In [1]: import numpy as np

In [2]: from numpy import linalg as LA

In [3]: np.set_printoptions(precision=3, suppress=True, linewidth=200, sign=" ")

In [4]: K = np.load("sample15.npy")

In [5]: K
Out[5]: 
array([[ 0,  0,  0,  0,  0,  0,  0,  1,  0],
       [ 0,  0,  0,  0,  0,  0,  1,  0,  0],
       [ 0,  0,  0,  0,  0,  0,  0,  0,  0],
       [ 0,  0,  0,  0,  0,  0,  0,  0,  0],
       [ 0,  0,  0,  0,  0,  0,  0,  1,  0],
       [ 0,  0,  0,  0,  0,  0,  0,  1,  0],
       [ 0,  1,  0,  0,  0,  0,  0,  0,  0],
       [ 1,  0,  0,  0,  1,  1,  0,  0,  0],
       [ 0,  0,  0,  0,  0,  0,  0,  0,  0]])

In [6]: # 5 groups of indices that never mix

In [7]: np.flatnonzero(LA.matrix_power((K != 0) + (K.T != 0) + np.eye(9), 9)[8])
Out[7]: array([ 8])

In [8]: np.round(np.sort(LA.eigvals(K).real), 3) + 0
Out[8]: array([-1.732, -1.   ,  0.   ,  0.   ,  0.   ,  0.   ,  0.   ,  1.   ,  1.732])

In [9]: (K != 0).astype(int)
Out[9]: 
array([[ 0,  0,  0,  0,  0,  0,  0,  1,  0],
       [ 0,  0,  0,  0,  0,  0,  1,  0,  0],
       [ 0,  0,  0,  0,  0,  0,  0,  0,  0],
       [ 0,  0,  0,  0,  0,  0,  0,  0,  0],
       [ 0,  0,  0,  0,  0,  0,  0,  1,  0],
       [ 0,  0,  0,  0,  0,  0,  0,  1,  0],
       [ 0,  1,  0,  0,  0,  0,  0,  0,  0],
       [ 1,  0,  0,  0,  1,  1,  0,  0,  0],
       [ 0,  0,  0,  0,  0,  0,  0,  0,  0]])

In [10]: K @ K
Out[10]: 
array([[ 1,  0,  0,  0,  1,  1,  0,  0,  0],
       [ 0,  1,  0,  0,  0,  0,  0,  0,  0],
       [ 0,  0,  0,  0,  0,  0,  0,  0,  0],
       [ 0,  0,  0,  0,  0,  0,  0,  0,  0],
       [ 1,  0,  0,  0,  1,  1,  0,  0,  0],
       [ 1,  0,  0,  0,  1,  1,  0,  0,  0],
       [ 0,  0,  0,  0,  0,  0,  1,  0,  0],
       [ 0,  0,  0,  0,  0,  0,  0,  3,  0],
       [ 0,  0,  0,  0,  0,  0,  0,  0,  0]])

In [11]: m1 = np.loadtxt("data.csv", delimiter=",")

In [12]: m1
Out[12]: 
array([[ 0., -7., -8.,  7., -6., -9., -4.,  9., -6., -4.,  0.,  0.],
       [ 6.,  6., -6., -3., -7., -1., -2.,  1.,  4.,  1.,  0.,  0.],
       [-3., -4.,  9., -8., -3., -8., -7., -6.,  6.,  0.,  0.,  0.],
       [-6., -9., -9.,  7.,  3.,  9.,  6., -3., -3.,  3.,  0.,  0.],
       [-9.,  5., -4.,  7.,  4., -4.,  7.,  6., -4.,  1.,  0.,  0.],
       [ 3., -8., -2.,  2., -2., -9., -9.,  2.,  8.,  8.,  0.,  0.],
       [ 3.,  6.,  5.,  8.,  6.,  6.,  1., -2., -3.,  2.,  0.,  0.],
       [-1.,  1., -9., -1.,  2.,  6., -6., -8., -2.,  6.,  0.,  0.],
       [-5.,  1.,  0., -3.,  5.,  4., -6., -4.,  0.,  5.,  0.,  0.],
       [ 4.,  1.,  3., -4., -7.,  1.,  4.,  6.,  3., -5.,  0.,  0.],
       [ 0.,  0.,  0.,  0.,  0.,  0.,  0.,  0.,  0.,  0.,  4.,  1.],
       [ 0.,  0.,  0.,  0.,  0.,  0.,  0.,  0.,  0.,  0.,  5.,  4.]])

In [13]: rng = np.random.default_rng(555)

In [14]: labels = rng.permutation(12)

In [15]: labels
Out[15]: array([ 11,   2,   4,   8,   1,   6,   3,   9,   5,   7,  10,   0])

In [16]: M2 = m1[labels][:, labels]

In [17]: M2
Out[17]: 
array([[ 4.,  0.,  0.,  0.,  0.,  0.,  0.,  0.,  0.,  0.,  5.,  0.],
       [ 0.,  9., -3.,  6., -4., -7., -8.,  0., -8., -6.,  0., -3.],
       [ 0., -4.,  4., -4.,  5.,  7.,  7.,  1., -4.,  6.,  0., -9.],
       [ 0.,  0.,  5.,  0.,  1., -6., -3.,  5.,  4., -4.,  0., -5.],
       [ 0., -6., -7.,  4.,  6., -2., -3.,  1., -1.,  1.,  0.,  6.],
       [ 0.,  5.,  6., -3.,  6.,  1.,  8.,  2.,  6., -2.,  0.,  3.],
       [ 0., -9.,  3., -3., -9.,  6.,  7.,  3.,  9., -3.,  0., -6.],
       [ 0.,  3., -7.,  3.,  1.,  4., -4., -5.,  1.,  6.,  0.,  4.],
       [ 0., -2., -2.,  8., -8., -9.,  2.,  8., -9.,  2.,  0.,  3.],
       [ 0., -9.,  2., -2.,  1., -6., -1.,  6.,  6., -8.,  0., -1.],
       [ 1.,  0.,  0.,  0.,  0.,  0.,  0.,  0.,  0.,  0.,  4.,  0.],
       [ 0., -8., -6., -6., -7., -4.,  7., -4., -9.,  9.,  0.,  0.]])

In [18]: (M2 - M2.T) / 2
Out[18]: 
array([[ 0. ,  0. ,  0. ,  0. ,  0. ,  0. ,  0. ,  0. ,  0. ,  0. ,  2. ,  0. ],
       [ 0. ,  0. ,  0.5,  3. ,  1. , -6. ,  0.5, -1.5, -3. ,  1.5,  0. ,  2.5],
       [ 0. , -0.5,  0. , -4.5,  6. ,  0.5,  2. ,  4. , -1. ,  2. ,  0. , -1.5],
       [ 0. , -3. ,  4.5,  0. , -1.5, -1.5,  0. ,  1. , -2. , -1. ,  0. ,  0.5],
       [ 0. , -1. , -6. ,  1.5,  0. , -4. ,  3. ,  0. ,  3.5,  0. ,  0. ,  6.5],
       [ 0. ,  6. , -0.5,  1.5,  4. ,  0. ,  1. , -1. ,  7.5,  2. ,  0. ,  3.5],
       [ 0. , -0.5, -2. ,  0. , -3. , -1. ,  0. ,  3.5,  3.5, -1. ,  0. , -6.5],
       [ 0. ,  1.5, -4. , -1. ,  0. ,  1. , -3.5,  0. , -3.5,  0. ,  0. ,  4. ],
       [ 0. ,  3. ,  1. ,  2. , -3.5, -7.5, -3.5,  3.5,  0. , -2. ,  0. ,  6. ],
       [ 0. , -1.5, -2. ,  1. ,  0. , -2. ,  1. ,  0. ,  2. ,  0. ,  0. , -5. ],
       [-2. ,  0. ,  0. ,  0. ,  0. ,  0. ,  0. ,  0. ,  0. ,  0. ,  0. ,  0. ],
       [ 0. , -2.5,  1.5, -0.5, -6.5, -3.5,  6.5, -4. , -6. ,  5. ,  0. ,  0. ]])

In [19]: assert M2 == M2.T
Traceback (most recent call last):
  Cell In[19], line 1
    assert M2 == M2.T
ValueError: The truth value of an array with more than one element is ambiguous. Use a.any() or a.all()


In [20]: np.trace(M2)
Out[20]: np.float64(13.0)

In [21]: np.allclose(M2 @ M2.T, M2.T @ M2)
Out[21]: False

In [22]: LA.matrix_power(M2, 2)
Out[22]: 
array([[  21.,    0.,    0.,    0.,    0.,    0.,    0.,    0.,    0.,    0.,   40.,    0.],
       [   0.,  248.,  -25.,   61.,   40.,  -47., -242., -103.,  -83.,  -57.,    0.,  -45.],
       [   0.,  -81.,  103.,  -49.,  143.,  159.,   81.,   59.,  254.,  -97.,    0.,   -9.],
       [   0.,   54.,  -53.,   96.,   26.,   37.,  -80.,  -12.,  -94.,   77.,    0.,   -3.],
       [   0.,  -97.,  -92.,  -12.,   12.,  -80.,  -33.,  -25.,    9.,   47.,    0.,  109.],
       [   0.,  -94.,  -66.,   43.,  -92.,   16.,   84.,   37.,  -95.,   65.,    0.,  -35.],
       [   0.,   -6.,  135.,  -18.,  -63.,  141.,  193.,   75.,  114.,   48.,    0.,  -21.],
       [   0.,    2.,    4.,    7.,  -13., -191.,  -37.,   58.,  -11., -107.,    0.,   58.],
       [   0.,  -25.,   -6.,  -85.,  -53.,   60.,  -87.,  -94.,  102.,   13.,    0., -100.],
       [   0.,  -30.,  -85.,   51.,  -20.,   97.,   23.,  -48.,  -77.,  193.,    0.,   63.],
       [   8.,    0.,    0.,    0.,    0.,    0.,    0.,    0.,    0.,    0.,   21.,    0.],
       [   0., -164.,   80., -163.,  -56.,  113.,   67.,  -28.,  241.,  -98.,    0.,  -40.]])

In [23]: LA.determinant(M2)
Traceback (most recent call last):
  Cell In[23], line 1
    LA.determinant(M2)
AttributeError: module 'numpy.linalg' has no attribute 'determinant'
